$ python -q
>>> import numpy as np
>>> np.set_printoptions(precision=2, suppress=True, linewidth=100)
>>> def rd(a):
...     return np.round(a, 2) + 0
... 
>>> feats = np.load("m.npy")
>>> print(feats)
[[  1.68   2.59   2.83]
 [  1.46   2.56   2.76]
 [  0.82   2.43   2.52]
 [  0.82   2.43   2.52]
 [ -0.11   1.87   1.88]
 [ -0.19   1.74   1.75]
 [ -0.29   1.4    1.45]
 [ -0.29   1.08   1.18]
 [ -0.13   0.46   0.61]
 [ -0.03   0.16   0.26]
 [ -0.09  -0.11  -0.38]
 [ -0.16  -0.11  -0.51]
 [ -1.71   0.65  -1.42]
 [ -4.79   2.48  -2.15]
 [ -5.43   2.86  -2.26]
 [-11.4    6.46  -3.01]
 [-12.4    7.07  -3.11]
 [-18.19  10.54  -3.6 ]]
>>> Ac = feats - feats.mean(axis=0)
>>> V = np.linalg.svd(Ac)[2][:2]
>>> B = Ac - Ac @ V.T @ V
>>> print(rd(np.cov(Ac @ V.T, rowvar=False)))
[[41.38  0.  ]
 [ 0.    2.64]]
>>> print(rd((Ac @ V.T).std(axis=0)))
[6.25 1.58]
>>> print(rd(np.diag(V.T @ V)))
[0.77 0.63 0.61]
>>> print(np.count_nonzero(feats))
54
>>> print(np.abs(feats).max())
18.19
>>> print(rd(np.linalg.svd(feats, compute_uv=False)))
[30.49  8.97  1.3 ]
>>> labels = feats[:, 0] > np.median(feats[:, 0])
>>> u = feats[labels].mean(axis=0) - feats[~labels].mean(axis=0)
>>> print(np.argsort(-np.abs(u).round(6), kind="stable"))
[0 2 1]
>>> print(rd((((feats - feats.mean(axis=0)) @ u > 0) == labels).mean()))
0.78
>>> K = np.array([[-0.1, -1.2, -0.5],
...     [-0.2, 1.1, 1.4],
...     [0.5, -0.2, 0.8],
...     [-0.1, 0.4, -1.4],
...     [0.8, -0.7, -0.7],
...     [1.0, -0.6, 1.6],
...     [0.6, -1.0, 0.0],
...     [-0.3, -0.3, 0.5],
...     [-0.2, -0.8, 0.6],
...     [1.7, -1.4, 1.4],
...     [-0.7, 1.0, -0.1],
...     [0.0, -1.2, -0.4],
...     [1.0, 1.2, 1.5],
...     [-0.1, 0.2, 0.7],
...     [-0.2, -0.5, 0.3],
...     [-0.1, -0.2, 0.9],
...     [1.1, 0.2, 1.2],
...     [2.1, -0.9, 0.3],
...     [-0.9, -1.6, 0.3],
...     [-1.1, 1.4, 0.2],
...     [-0.3, 0.4, -1.0],
...     [0.7, -1.8, -0.2],
...     [0.6, -0.2, -1.5],
...     [0.9, 0.1, 0.6]])
>>> K[21] *= 3
>>> print(rd(K))
[[-0.1 -1.2 -0.5]
 [-0.2  1.1  1.4]
 [ 0.5 -0.2  0.8]
 [-0.1  0.4 -1.4]
 [ 0.8 -0.7 -0.7]
 [ 1.  -0.6  1.6]
 [ 0.6 -1.   0. ]
 [-0.3 -0.3  0.5]
 [-0.2 -0.8  0.6]
 [ 1.7 -1.4  1.4]
 [-0.7  1.  -0.1]
 [ 0.  -1.2 -0.4]
 [ 1.   1.2  1.5]
 [-0.1  0.2  0.7]
 [-0.2 -0.5  0.3]
 [-0.1 -0.2  0.9]
 [ 1.1  0.2  1.2]
 [ 2.1 -0.9  0.3]
 [-0.9 -1.6  0.3]
 [-1.1  1.4  0.2]
 [-0.3  0.4 -1. ]
 [ 2.1 -5.4 -0.6]
 [ 0.6 -0.2 -1.5]
 [ 0.9  0.1  0.6]]
>>> B = np.c_[K[:, :2] @ np.array([[-1, -6], [2, 8]]), np.array([2, 1, 1, 4, 3, 4, 3, 2, 2, 3, 0, 5, 3, 0, 2, 4, 2, 5, 0, 4, 0, 1, 0, 2])]
>>> print(rd(B))
[[ -2.3  -9.    2. ]
 [  2.4  10.    1. ]
 [ -0.9  -4.6   1. ]
 [  0.9   3.8   4. ]
 [ -2.2 -10.4   3. ]
 [ -2.2 -10.8   4. ]
 [ -2.6 -11.6   3. ]
 [ -0.3  -0.6   2. ]
 [ -1.4  -5.2   2. ]
 [ -4.5 -21.4   3. ]
 [  2.7  12.2   0. ]
 [ -2.4  -9.6   5. ]
 [  1.4   3.6   3. ]
 [  0.5   2.2   0. ]
 [ -0.8  -2.8   2. ]
 [ -0.3  -1.    4. ]
 [ -0.7  -5.    2. ]
 [ -3.9 -19.8   5. ]
 [ -2.3  -7.4   0. ]
 [  3.9  17.8   4. ]
 [  1.1   5.    0. ]
 [-12.9 -55.8   1. ]
 [ -1.   -5.2   0. ]
 [ -0.7  -4.6   2. ]]
>>> print(rd(np.linalg.norm(B - K @ np.linalg.lstsq(K, B)[0], axis=0)))
[ 0.    0.   11.59]
>>> print(rd(np.linalg.lstsq(K, B[:, 0])[0]))
[-1.  2.  0.]
>>> print(rd(np.linalg.norm(np.linalg.qr(K)[0].T @ B, axis=0) ** 2 / ((B ** 2).sum(axis=0) + 1e-12)))
[1.   1.   0.24]
>>> C2 = np.cov(B, rowvar=False)
>>> print(rd(np.median(B, axis=0)))
[-0.85 -4.8   2.  ]
>>> print(rd(B.std(axis=0)))
[ 3.15 13.84  1.58]
>>> print(np.argsort(-B.std(axis=0).round(6), kind="stable"))
[1 0 2]
>>> Ac = K - K.mean(axis=0)
>>> V = np.linalg.svd(Ac)[2][:2]
>>> B = Ac - Ac @ V.T @ V
>>> print(rd(np.linalg.norm(B) / np.linalg.norm(Ac)))
0.34
>>> print(np.linalg.norm(B, axis=1).round(6).argmax())
18
>>> M = np.load("arr.npy")
>>> print(M)
[[ 3.1 -0.4 -0.1]
 [-1.3 -1.9  0.6]
 [ 0.1  0.2 -1.1]
 [-1.6 -1.8 -0.2]]
>>> Q, R = np.linalg.qr(M)
>>> print(rd(Q.T @ Q))
[[1. 0. 0.]
 [0. 1. 0.]
 [0. 0. 1.]]
>>> print(Q.shape, R.shape)
(4, 3) (3, 3)
>>> print(rd(abs(R[0, 0])), rd(np.linalg.norm(M[:, 0])))
3.72 3.72
>>> C = K[[7, 16]].astype(float)
>>> for _ in range(6):
...     labels = np.linalg.norm(K[:, None] - C, axis=-1).argmin(axis=1)
...     C = np.array([K[labels == j].mean(axis=0) for j in range(2)])
... 
>>> print(labels)
[0 1 1 0 0 1 0 0 0 1 0 0 1 1 0 1 1 1 0 0 0 0 0 1]
>>> print(np.bincount(labels))
[14 10]
>>> print(np.abs(C[1] - C[0]).argmax())
2
>>> rng = np.random.default_rng(60320)
>>> B = M + rng.integers(-2, 3, (4, 2)) @ rng.integers(-2, 3, (2, 3))
>>> print(rd(B))
[[ 3.1  0.6 -2.1]
 [-1.3  0.1  8.6]
 [ 0.1  2.2 -5.1]
 [-1.6 -0.8  3.8]]
>>> print(rd(np.linalg.svd(B - M, compute_uv=False)))
[10.05  2.98  0.  ]
>>> print(np.abs(B - M).sum(axis=1))
[ 3. 10.  6.  5.]
>>> print(np.linalg.matrix_rank(B - M, tol=1e-8))
2
>>> Q, V = np.linalg.qr(B[:, :1])[0], np.linalg.qr(B[:, 1:])[0]
>>> s = np.linalg.svd(Q.T @ V, compute_uv=False)
>>> print(rd(s))
[0.6]
>>> print((s > 0.9).sum())
0
